>>> import numpy as np
>>> np.set_printoptions(precision=2, suppress=True, linewidth=160)
>>> E = np.load("a.npy")
>>> print(E.round(2) + 0)
[[-0.33  0.43 -0.84  0.04]
 [-0.33 -0.68 -0.25 -0.61]
 [ 0.48  0.44  0.   -0.76]
 [ 0.74 -0.4  -0.49  0.24]]
>>> rng = np.random.default_rng(667745)
>>> Y = E + rng.integers(-2, 3, (4, 2)) @ rng.integers(-2, 3, (2, 4))
>>> print(Y)
[[-2.33 -1.57 -4.84 -3.96]
 [-0.33  2.32 -0.25  2.39]
 [-0.52  2.44 -2.    0.24]
 [ 3.74 -3.4   5.51  0.24]]
>>> print(np.abs(Y - E).sum(axis=1))
[12.  6.  6. 12.]
>>> print(Y - E)
[[-2. -2. -4. -4.]
 [ 0.  3.  0.  3.]
 [-1.  2. -2.  1.]
 [ 3. -3.  6.  0.]]
>>> f = np.array([-4, -4, 0])
>>> print(np.cross(E[2, :3], E[0, :3]))
[-0.37  0.4   0.35]
>>> print(np.convolve(E[2], f))
[-1.92 -3.69 -1.76  3.04  3.03  0.  ]
>>> J = np.load("test16.npy")
>>> print(J)
[[  2.18   2.39  -5.03  -5.97   0.69   2.51]
 [ -0.76  -1.55   2.94   3.36  -0.54  -1.51]
 [  5.24   6.76 -14.53 -16.32   2.04   7.13]
 [ -1.66  -1.87   3.86   4.46   0.24  -1.46]
 [ -2.65  -2.95   6.48   7.63  -0.27  -3.45]
 [ -2.55  -4.13   7.61   8.54  -0.87  -3.35]
 [ -1.61  -2.38   4.49   5.15  -0.46  -2.78]
 [ -3.07  -4.03   7.99   8.23  -0.99  -4.08]
 [ -0.64  -0.95   2.17   2.    -0.64  -0.85]
 [ -0.24   0.45   0.07  -0.41  -0.32  -0.2 ]
 [ -3.77  -5.05  10.26  11.5   -1.14  -5.26]
 [  1.42   2.19  -3.86  -4.3    0.67   2.41]
 [ -4.16  -5.38  10.68  11.56  -1.03  -5.39]
 [  3.05   3.94  -8.27  -9.34   1.21   4.43]
 [  3.44   4.19  -8.27  -9.64   1.59   4.43]
 [ -2.16  -2.54   4.91   6.31  -0.47  -2.64]
 [  3.61   5.   -10.73 -11.41   1.14   4.53]
 [ -0.2   -0.65   0.49   0.57   0.07  -0.35]
 [  0.4    0.73  -1.81  -1.41   0.13   0.88]
 [ -2.92  -4.13   8.94   9.97  -1.37  -4.21]
 [ -2.24  -3.2    6.19   7.12  -0.89  -3.17]
 [  0.52   0.01  -0.12  -0.26   0.52   0.04]
 [ -2.39  -2.53   5.1    6.29  -0.94  -3.06]
 [ -0.91  -1.47   3.19   3.71  -0.77  -1.93]
 [  1.65   1.94  -3.78  -4.52   0.42   2.09]
 [  2.06   2.89  -5.81  -6.45   0.76   2.95]
 [  2.24   2.71  -5.48  -6.17   1.1    2.43]
 [ -0.09  -0.48   0.76   0.87   0.3   -0.16]
 [  1.3    1.64  -2.95  -3.3    0.07   1.54]
 [ -5.44  -6.07  13.18  15.07  -2.37  -6.15]
 [  0.84  -0.35   0.28   0.27  -0.17  -0.15]
 [  1.63   1.33  -3.12  -3.14   0.17   1.73]
 [ -9.09 -12.58  24.68  28.36  -2.97 -12.16]
 [ -3.21  -4.07   8.18   9.92  -1.02  -4.02]]
>>> cen = J - J.mean(axis=0)
>>> V = np.linalg.svd(cen)[2][:1]
>>> Y = cen - cen @ V.T @ V
>>> print(np.cov(cen @ V.T, rowvar=False))
174.08898365415482
>>> print(round(float(np.linalg.norm(Y) / np.linalg.norm(cen)), 2))
0.04
>>> print(np.diag(V.T @ V))
[0.05 0.08 0.34 0.44 0.01 0.08]
>>> print(Y.std(axis=0))
[0.28 0.2  0.19 0.18 0.3  0.25]
>>> print((cen @ V.T).std(axis=0))
[13.]
